% python3 -q
>>> import numpy as np
>>> np.set_printoptions(precision=1, suppress=True, linewidth=100, floatmode="fixed")
>>> rd = lambda a: np.round(a, 1) + 0
>>> arr = 5 * np.eye(4) + np.ones((4, 4))
>>> print(arr)
[[6.0 1.0 1.0 1.0]
 [1.0 6.0 1.0 1.0]
 [1.0 1.0 6.0 1.0]
 [1.0 1.0 1.0 6.0]]
>>> x0 = np.ones(4)
>>> for _ in range(6):
...     x0 = arr @ x0
...     x0 /= np.linalg.norm(x0)
...     print(round(x0 @ arr @ x0, 1))
... 
9.0
9.0
9.0
9.0
9.0
9.0
>>> print(x0)
[0.5 0.5 0.5 0.5]
>>> vals, V = np.linalg.eigh(arr)
>>> print(np.abs(V[:, -1]).round(6).argmax())
0
>>> print(rd(vals))
[5.0 5.0 5.0 9.0]
>>> print((vals > 1e-8).sum(), (vals < -1e-8).sum())
4 0
>>> print(rd(np.linalg.eigvalsh(arr @ arr)))
[25.0 25.0 25.0 81.0]
>>> print(rd(np.abs(V[:, -1])))
[0.5 0.5 0.5 0.5]
>>> print(np.unique(vals.round(6) + 0, return_counts=True)[1])
[3 1]
>>> print(rd(np.linalg.eigvalsh(arr + -1 * np.eye(4))))
[4.0 4.0 4.0 8.0]
>>> vals, V = np.linalg.eig(arr)
>>> print(rd(arr @ V[:, 0] - vals[0] * V[:, 0]))
[0.0 0.0 0.0 0.0]
>>> print(rd(np.prod(vals)))
1125.0
>>> print(rd(vals))
[5.0 9.0 5.0 5.0]
>>> x0 = np.array([1, 0, 3, 1])
>>> rhs = arr @ x0
>>> print(rhs)
[10.0  5.0 20.0 10.0]
>>> print(rd(np.linalg.solve(arr, rhs + arr[:, 1])))
[1.0 1.0 3.0 1.0]
>>> print(rd(np.linalg.solve(arr, rhs)))
[1.0 0.0 3.0 1.0]
>>> K = np.load("sample3.npy")
>>> print(K)
[[ 0 -2]
 [-4  0]]
>>> f = np.array([-2, 0])
>>> B = K + np.outer(f, np.eye(2)[0])
>>> print(rd(np.linalg.det(B) / np.linalg.det(K)), rd(1 + np.linalg.solve(K, f)[0]))
1.0 1.0
>>> print(np.linalg.matrix_rank(B - K))
1
>>> print(np.linalg.matrix_power(K, 4))
[[64  0]
 [ 0 64]]
>>> print(rd(np.sort(np.abs(np.linalg.eigvals(K)))))
[2.8 2.8]
>>> print(rd(np.abs(np.linalg.eigvals(K)).max()))
2.8
>>> left, sigma, vt = np.linalg.svd(K, full_matrices=False)
>>> print((sigma > 1e-8).sum())
2
>>> print(np.abs(vt[0]))
[1.0 0.0]
>>> print(sigma / sigma[0])
[1.0 0.5]
>>> print(left.T @ left)
[[1.0 0.0]
 [0.0 1.0]]
>>> print(sigma)
[4.0 2.0]
>>> print(rd(np.linalg.pinv(K)))
[[ 0.0 -0.2]
 [-0.5  0.0]]
>>> B = np.linalg.inv(K)
>>> print((np.abs(B) > 1e-9).astype(int))
[[0 1]
 [1 0]]
>>> print(rd(np.linalg.inv(B)))
[[ 0.0 -2.0]
 [-4.0  0.0]]
>>> print(np.allclose(B, K.T))
False
>>> print(rd(np.linalg.det(K) * np.linalg.det(B)))
1.0
>>> print(rd(B))
[[ 0.0 -0.2]
 [-0.5  0.0]]
>>> print(rd(np.linalg.slogdet(K)[0]))
-1.0
>>> M = np.load("out2.npy")
>>> print(M)
[[-2  1 -5]
 [ 0  0  8]
 [ 0  0  0]]
>>> print(np.linalg.matrix_rank(M, rtol=0.1))
2
>>> print([round(float(x), 1) for x in np.linalg.svd(M, compute_uv=False)[:3]])
[9.5, 1.9, 0.0]
>>> blk = np.stack([M, 5 * M, M[::-1]])
>>> print((blk @ M.T).shape)
(3, 3, 3)
>>> print(rd(np.linalg.norm(blk, axis=(1, 2))))
[ 9.7 48.5  9.7]
>>> print(blk.sum(axis=0))
[[-12   6 -30]
 [  0   0  56]
 [ -2   1  -5]]
>>> B = np.array([[6, 0, 2], [7, 8, 2]])
>>> Z = np.kron(B, M)
>>> print(Z)
[[-12   6 -30   0   0   0  -4   2 -10]
 [  0   0  48   0   0   0   0   0  16]
 [  0   0   0   0   0   0   0   0   0]
 [-14   7 -35 -16   8 -40  -4   2 -10]
 [  0   0  56   0   0  64   0   0  16]
 [  0   0   0   0   0   0   0   0   0]]
>>> print(np.linalg.matrix_rank(Z))
4
>>> Z = np.array([[-7, 2, -1], [1, 2, 0]])
>>> W0 = np.repeat(Z, 17 // 2, axis=0)
>>> rng = np.random.default_rng(2452)
>>> W0 = W0 + 0.3 * rng.normal(size=W0.shape)
>>> print(rd(W0))
[[-6.6  1.5 -1.3]
 [-7.1  2.0 -0.8]
 [-7.0  2.3 -0.4]
 [-6.6  2.2 -1.1]
 [-7.6  2.1 -1.1]
 [-6.8  1.5 -0.8]
 [-6.4  2.5 -1.1]
 [-7.1  2.2 -0.7]
 [ 1.4  1.9  0.1]
 [ 1.5  2.2  0.2]
 [ 1.5  1.9 -0.1]
 [ 1.0  1.9 -0.3]
 [ 1.1  2.3  0.3]
 [ 1.0  1.8 -0.3]
 [ 1.3  2.1  0.2]
 [ 1.1  1.3  0.3]]
>>> Z = W0[[15, 5]].astype(float)
>>> for _ in range(6):
...     z = np.linalg.norm(W0[:, None] - Z, axis=-1).argmin(axis=1)
...     Z = np.array([W0[z == j].mean(axis=0) for j in range(2)])
... 
>>> print(z)
[1 1 1 1 1 1 1 1 0 0 0 0 0 0 0 0]
>>> print(np.bincount(z))
[8 8]
>>> print(rd(Z[1] - Z[0]))
[-8.1  0.1 -0.9]
>>> print(np.abs(Z[1] - Z[0]).argmax())
0
>>> P = W0 @ np.linalg.solve(W0.T @ W0, W0.T)
>>> print(np.allclose(P @ P, P))
True
>>> print(rd(np.linalg.eigvalsh(P)))
[0.0 0.0 0.0 0.0 0.0 0.0 0.0 0.0 0.0 0.0 0.0 0.0 0.0 1.0 1.0 1.0]
>>> print(rd(np.diag(P)))
[0.3 0.2 0.4 0.2 0.2 0.1 0.2 0.2 0.1 0.2 0.2 0.2 0.2 0.2 0.2 0.1]
>>> print(rd(P @ W0[:, 2]))
[-1.3 -0.8 -0.4 -1.1 -1.1 -0.8 -1.1 -0.7  0.1  0.2 -0.1 -0.3  0.3 -0.3  0.2  0.3]
>>> left, sigma, vt = np.linalg.svd(W0, full_matrices=False)
>>> print(rd(np.abs(vt[0])))
[1.0 0.3 0.1]
>>> print(rd(sigma / sigma[0]))
[1.0 0.3 0.0]
>>> print(rd(np.sqrt((sigma ** 2).sum())), rd(np.linalg.norm(W0)))
21.5 21.5
>>> print(np.abs(left[:, 0]).round(6).argmax())
4
>>> print(rd(np.linalg.eigvals(M).sum().real))
-2.0
>>> print(np.einsum("ij,ji->", M, M))
4
>>> print(rd(np.linalg.eigvals(M)))
[-2.0  0.0  0.0]
>>> mat = np.array([[4, 0], [0, 1]])
>>> L = np.linalg.cholesky(mat)
>>> print(L)
[[2.0 0.0]
 [0.0 1.0]]
>>> P = np.triu(np.array([[5, 2], [4, 4]]), 1) + np.eye(2)
>>> B = P @ L @ np.linalg.inv(P)
>>> print(np.poly(B))
[ 1.0 -3.0  2.0]
>>> print(rd(np.linalg.det(B)))
2.0
>>> print(np.allclose(mat, mat.T))
True
>>> print(np.allclose(mat @ mat.T, mat.T @ mat))
True
>>> print((mat + mat.T) / 2)
[[4.0 0.0]
 [0.0 1.0]]
>>> print((mat - mat.T) / 2)
[[0.0 0.0]
 [0.0 0.0]]
>>> print(rd(np.linalg.det(mat)))
4.0
>>> print(np.linalg.matrix_power(mat, 4))
[[256   0]
 [  0   1]]
>>> print(np.trace(mat))
5
>>> x0 = np.array([-3, 3])
>>> a = np.maximum(mat @ x0, 0)
>>> print(mat * (a > 1e-9)[:, None])
[[0 0]
 [0 1]]
>>> print(np.maximum(mat @ (3 * x0), 0))
[0 9]
>>> print(a)
[0 3]
>>> print(rd(np.tanh(mat @ x0)))
[-1.0  1.0]
